$ python -q
>>> import numpy as np
>>> from numpy import linalg as LA
>>> np.set_printoptions(suppress=True, linewidth=160)
>>> feats = np.load("block19.npy")
>>> feats
array([[ 2,  0,  0,  0],
       [-2, -2,  0,  0],
       [ 1, -2,  2,  0],
       [ 1, -1,  0, -2]])
>>> W = np.array([[1, 3, 0, 5, 4], [3, 5, 2, 4, 0], [5, 2, 0, 1, 3], [4, 4, 5, 4, 5]])
>>> beta = np.array([1, 2, -1, 1, 2])
>>> hid = np.maximum(feats @ W + beta, 0)
>>> LA.matrix_rank(hid)
np.int64(2)
>>> W2 = np.array([[-3, 1], [0, 2], [-3, 2], [-3, -3], [1, 0]])
>>> W @ W2
array([[-14,  -8],
       [-27,   5],
       [-15,   6],
       [-34,  10]])
>>> (hid @ W2).round(6).argmax(axis=1)
array([1, 0, 1, 0])
>>> def softmax(z):
...     e = np.exp(z - z.max(axis=-1, keepdims=True))
...     return e / e.sum(axis=-1, keepdims=True)
... 
>>> np.round(softmax(feats[1]), 2)
array([0.06, 0.06, 0.44, 0.44])
>>> np.round(softmax(feats).sum(axis=1), 2)
array([1., 1., 1., 1.])
>>> S = feats @ feats.T / np.sqrt(4)
>>> np.round(softmax(S)[1] @ feats, 2)
array([-1.8 , -1.98,  0.09, -0.03])
>>> softmax(S).round(6).argmax(axis=1)
array([0, 1, 2, 3])
>>> np.round(np.sort(LA.eigvals(feats)), 2)
array([-2., -2.,  2.,  2.])
>>> LA.matrix_power(feats - np.diag(np.diag(feats)), 4)
array([[0, 0, 0, 0],
       [0, 0, 0, 0],
       [0, 0, 0, 0],
       [0, 0, 0, 0]])
>>> feats @ feats
array([[4, 0, 0, 0],
       [0, 4, 0, 0],
       [8, 0, 4, 0],
       [2, 4, 0, 4]])
>>> LA.matrix_rank(feats - feats[0, 0] * np.eye(4))
np.int64(3)
>>> E = np.loadtxt("x.csv", delimiter=",")
>>> E
array([[ 0.35, -0.2 , -0.9 ],
       [ 1.77, -0.9 ,  0.6 ],
       [-0.4 ,  0.2 ,  0.4 ],
       [ 4.4 , -2.2 , -0.8 ],
       [ 1.99, -1.  , -1.1 ],
       [-0.41,  0.2 ,  0.5 ],
       [ 2.  , -1.  ,  0.5 ],
       [-0.57,  0.3 , -2.  ],
       [ 0.38, -0.2 , -1.3 ],
       [-3.44,  1.7 , -1.5 ],
       [-1.83,  0.9 ,  0.7 ],
       [-1.8 ,  0.9 ,  0.2 ],
       [-0.23,  0.1 , -0.4 ],
       [ 0.23, -0.1 ,  0.9 ],
       [ 0.18, -0.1 ,  1.5 ],
       [-1.95,  1.  ,  1.5 ],
       [-0.23,  0.1 ,  1.1 ],
       [ 0.61, -0.3 ,  0.3 ],
       [ 3.42, -1.7 , -0.1 ],
       [-0.39,  0.2 ,  0.5 ],
       [ 3.  , -1.5 ,  1.9 ],
       [ 2.75, -1.4 , -0.5 ],
       [-2.2 ,  1.1 ,  1.1 ],
       [-1.2 ,  0.6 , -1.5 ],
       [ 0.18, -0.1 ,  0.9 ],
       [ 4.01, -2.  ,  0.7 ],
       [-1.16,  0.6 ,  0.  ]])
>>> LA.matrix_rank(E, rtol=0.1)
np.int64(2)
>>> round(LA.norm(E, 2) / LA.norm(E), 2)
np.float64(0.91)
>>> np.round(np.abs(LA.svd(E)[2][-1]), 2) + 0
array([0.45, 0.89, 0.  ])
>>> round(np.log10(LA.cond(E)))
2
>>> LA.cond(E) > 100
np.True_
>>> Xc = E - E.mean(axis=0)
>>> vecs = LA.svd(Xc)[2][:2]
>>> out = Xc - Xc @ vecs.T @ vecs
>>> LA.norm(out, axis=1).round(6).argmax()
np.int64(15)
>>> np.round(np.cov(Xc @ vecs.T, rowvar=False), 2) + 0
array([[4.96, 0.  ],
       [0.  , 1.05]])
>>> np.round(out.std(axis=0), 2) + 0
array([0.01, 0.01, 0.  ])
>>> q, vecs = LA.qr(E[:, :2])[0], LA.qr(E[:, 2:])[0]
>>> sv = LA.svd(q.T @ vecs, compute_uv=False)
>>> np.round(np.degrees(np.arccos(sv.clip(0, 1))), 2)
array([80.21])
>>> rng = np.random.default_rng(54)
>>> labels = rng.permutation(3)
>>> out = E[:, labels] * rng.choice([-1, 1], 3)
>>> out
array([[-0.35, -0.9 , -0.2 ],
       [-1.77,  0.6 , -0.9 ],
       [ 0.4 ,  0.4 ,  0.2 ],
       [-4.4 , -0.8 , -2.2 ],
       [-1.99, -1.1 , -1.  ],
       [ 0.41,  0.5 ,  0.2 ],
       [-2.  ,  0.5 , -1.  ],
       [ 0.57, -2.  ,  0.3 ],
       [-0.38, -1.3 , -0.2 ],
       [ 3.44, -1.5 ,  1.7 ],
       [ 1.83,  0.7 ,  0.9 ],
       [ 1.8 ,  0.2 ,  0.9 ],
       [ 0.23, -0.4 ,  0.1 ],
       [-0.23,  0.9 , -0.1 ],
       [-0.18,  1.5 , -0.1 ],
       [ 1.95,  1.5 ,  1.  ],
       [ 0.23,  1.1 ,  0.1 ],
       [-0.61,  0.3 , -0.3 ],
       [-3.42, -0.1 , -1.7 ],
       [ 0.39,  0.5 ,  0.2 ],
       [-3.  ,  1.9 , -1.5 ],
       [-2.75, -0.5 , -1.4 ],
       [ 2.2 ,  1.1 ,  1.1 ],
       [ 1.2 , -1.5 ,  0.6 ],
       [-0.18,  0.9 , -0.1 ],
       [-4.01,  0.7 , -2.  ],
       [ 1.16,  0.  ,  0.6 ]])
>>> Uu, _, vt = LA.svd(E.T @ out)
>>> np.round(Uu @ vt, 2) + 0
array([[-1.,  0.,  0.],
       [ 0.,  0.,  1.],
       [ 0.,  1.,  0.]])
>>> labels
array([0, 2, 1])
